$ ipython --no-banner

In [1]: import numpy as np

In [2]: np.set_printoptions(suppress=True, linewidth=100)

In [3]: M = np.array([[-0.2, 1.4, 0.6, 0.5, 0.6, -0.7, 0.7],
   ...:     [0.6, -1.8, -0.4, -1.6, -0.6, 0.7, -0.2],
   ...:     [-0.8, -0.4, 0.8, -0.3, 0.5, 0.1, -1.3],
   ...:     [0.0, -0.2, -1.0, 1.1, 0.6, 0.9, 1.4],
   ...:     [-0.1, -1.2, -0.5, -0.7, 0.4, -0.6, -0.7],
   ...:     [0.5, -1.9, 0.7, -0.8, -1.7, 0.1, 0.4]])

In [4]: M
Out[4]: 
array([[-0.2,  1.4,  0.6,  0.5,  0.6, -0.7,  0.7],
       [ 0.6, -1.8, -0.4, -1.6, -0.6,  0.7, -0.2],
       [-0.8, -0.4,  0.8, -0.3,  0.5,  0.1, -1.3],
       [ 0. , -0.2, -1. ,  1.1,  0.6,  0.9,  1.4],
       [-0.1, -1.2, -0.5, -0.7,  0.4, -0.6, -0.7],
       [ 0.5, -1.9,  0.7, -0.8, -1.7,  0.1,  0.4]])

In [5]: x = np.array([-1, -2, 0, 2, -2, 0, -1])

In [6]: a = np.maximum(M @ x, 0)

In [7]: a.round(3) + 0
Out[7]: array([0. , 1.2, 1.3, 0. , 1. , 4.7])

In [8]: J = np.load("case0.npy")

In [9]: J
Out[9]: 
array([[ 0.,  0.,  0.,  0.,  0.,  2.,  0.,  7., -2.,  8.,  5., -8.],
       [-2.,  2.,  1.,  1.,  1.,  1.,  2., -5., -1., -3.,  3., -8.],
       [ 2., -2.,  2.,  2.,  1., -1.,  0.,  3.,  7., -1., -9., -9.],
       [ 1.,  0.,  0.,  2.,  0.,  2., -2.,  0., -2., -9.,  4.,  1.],
       [ 2.,  2., -2.,  2., -2.,  1., -1.,  4., -1.,  8., -2.,  5.],
       [ 2.,  2.,  0., -1.,  1., -2., -2., -6., -3., -1.,  0., -4.],
       [ 1., -2., -2.,  1., -2.,  1., -2., -4., -1., -7., -4., -9.],
       [ 0.,  0.,  0.,  0.,  0.,  0.,  0., -1.,  2., -2.,  2.,  2.],
       [ 0.,  0.,  0.,  0.,  0.,  0.,  0.,  0., -1., -1., -2.,  1.],
       [ 0.,  0.,  0.,  0.,  0.,  0.,  0.,  0., -2., -2., -1., -1.],
       [ 0.,  0.,  0.,  0.,  0.,  0.,  0., -1., -2., -2., -2.,  0.],
       [ 0.,  0.,  0.,  0.,  0.,  0.,  0.,  1.,  2., -1., -2.,  2.]])

In [10]: blk = np.stack([J, -2 * J, J[::-1]])

In [11]: np.linalg.matrix_rank(blk.reshape(3, -1))
Out[11]: np.int64(2)

In [12]: print(blk.sum(axis=0))
[[  0.   0.   0.   0.   0.  -2.   0.  -6.   4.  -9.  -7.  10.]
 [  2.  -2.  -1.  -1.  -1.  -1.  -2.   4.  -1.   1.  -5.   8.]
 [ -2.   2.  -2.  -2.  -1.   1.   0.  -3.  -9.  -1.   8.   8.]
 [ -1.   0.   0.  -2.   0.  -2.   2.   0.   1.   8.  -6.   0.]
 [ -2.  -2.   2.  -2.   2.  -1.   1.  -5.   3. -10.   4.  -3.]
 [ -1.  -4.  -2.   2.  -3.   3.   0.   2.   2.  -6.  -4.  -5.]
 [  1.   4.   2.  -2.   3.  -3.   0.  -2.  -2.   6.   4.   5.]
 [  2.   2.  -2.   2.  -2.   1.  -1.   5.  -3.  10.  -4.   3.]
 [  1.   0.   0.   2.   0.   2.  -2.   0.  -1.  -8.   6.   0.]
 [  2.  -2.   2.   2.   1.  -1.   0.   3.   9.   1.  -8.  -8.]
 [ -2.   2.   1.   1.   1.   1.   2.  -4.   1.  -1.   5.  -8.]
 [  0.   0.   0.   0.   0.   2.   0.   6.  -4.   9.   7. -10.]]

In [13]: J.inv()
Traceback (most recent call last):
  Cell In[13], line 1
    J.inv()
AttributeError: 'numpy.ndarray' object has no attribute 'inv'


In [14]: np.linalg.determinant(J)
Traceback (most recent call last):
  Cell In[14], line 1
    np.linalg.determinant(J)
AttributeError: module 'numpy.linalg' has no attribute 'determinant'


In [15]: np.allclose(J @ J.T, J.T @ J)
Out[15]: False

In [16]: np.allclose(J, J.T)
Out[16]: False

In [17]: (J + J.T) / 2
Out[17]: 
array([[ 0. , -1. ,  1. ,  0.5,  1. ,  2. ,  0.5,  3.5, -1. ,  4. ,  2.5, -4. ],
       [-1. ,  2. , -0.5,  0.5,  1.5,  1.5,  0. , -2.5, -0.5, -1.5,  1.5, -4. ],
       [ 1. , -0.5,  2. ,  1. , -0.5, -0.5, -1. ,  1.5,  3.5, -0.5, -4.5, -4.5],
       [ 0.5,  0.5,  1. ,  2. ,  1. ,  0.5, -0.5,  0. , -1. , -4.5,  2. ,  0.5],
       [ 1. ,  1.5, -0.5,  1. , -2. ,  1. , -1.5,  2. , -0.5,  4. , -1. ,  2.5],
       [ 2. ,  1.5, -0.5,  0.5,  1. , -2. , -0.5, -3. , -1.5, -0.5,  0. , -2. ],
       [ 0.5,  0. , -1. , -0.5, -1.5, -0.5, -2. , -2. , -0.5, -3.5, -2. , -4.5],
       [ 3.5, -2.5,  1.5,  0. ,  2. , -3. , -2. , -1. ,  1. , -1. ,  0.5,  1.5],
       [-1. , -0.5,  3.5, -1. , -0.5, -1.5, -0.5,  1. , -1. , -1.5, -2. ,  1.5],
       [ 4. , -1.5, -0.5, -4.5,  4. , -0.5, -3.5, -1. , -1.5, -2. , -1.5, -1. ],
       [ 2.5,  1.5, -4.5,  2. , -1. ,  0. , -2. ,  0.5, -2. , -1.5, -2. , -1. ],
       [-4. , -4. , -4.5,  0.5,  2.5, -2. , -4.5,  1.5,  1.5, -1. , -1. ,  2. ]])

In [18]: assert J == J.T
Traceback (most recent call last):
  Cell In[18], line 1
    assert J == J.T
ValueError: The truth value of an array with more than one element is ambiguous. Use a.any() or a.all()


In [19]: J @ J
Out[19]: 
array([[  4.,   4.,   0.,  -2.,   2.,  -4.,  -4., -32., -32., -32.,  16., -20.],
       [  5.,   2.,  -2.,   9.,  -2.,   0.,  -5., -37., -24., -20., -14., -49.],
       [ 10.,  -8.,   0.,   9.,  -3.,   7.,  -7.,  37.,  11.,  27.,  21., -11.],
       [  4.,   8.,   4.,   0.,   6.,   0.,  -4.,   0.,   4.,  13.,  24.,  13.],
       [ -9.,   8.,   4.,  -4.,   7.,   7.,   2.,  -9., -17., -40.,  46.,  -8.],
       [ -9.,   6.,   4.,   2.,   2.,   7.,  13.,  30., -12.,  64.,  21., -24.],
       [ -3.,   2.,   2., -11.,   5.,  -2.,  -2.,   4., -18.,  44.,  60.,  11.],
       [  0.,   0.,   0.,   0.,   0.,   0.,   0.,   1.,   0.,  -2., -12.,   6.],
       [  0.,   0.,   0.,   0.,   0.,   0.,   0.,   3.,   9.,   6.,   5.,   2.],
       [  0.,   0.,   0.,   0.,   0.,   0.,   0.,   0.,   6.,   9.,  10.,  -2.],
       [  0.,   0.,   0.,   0.,   0.,   0.,   0.,   3.,   8.,  12.,   8.,  -2.],
       [  0.,   0.,   0.,   0.,   0.,   0.,   0.,   3.,  10.,   0.,  -1.,   9.]])
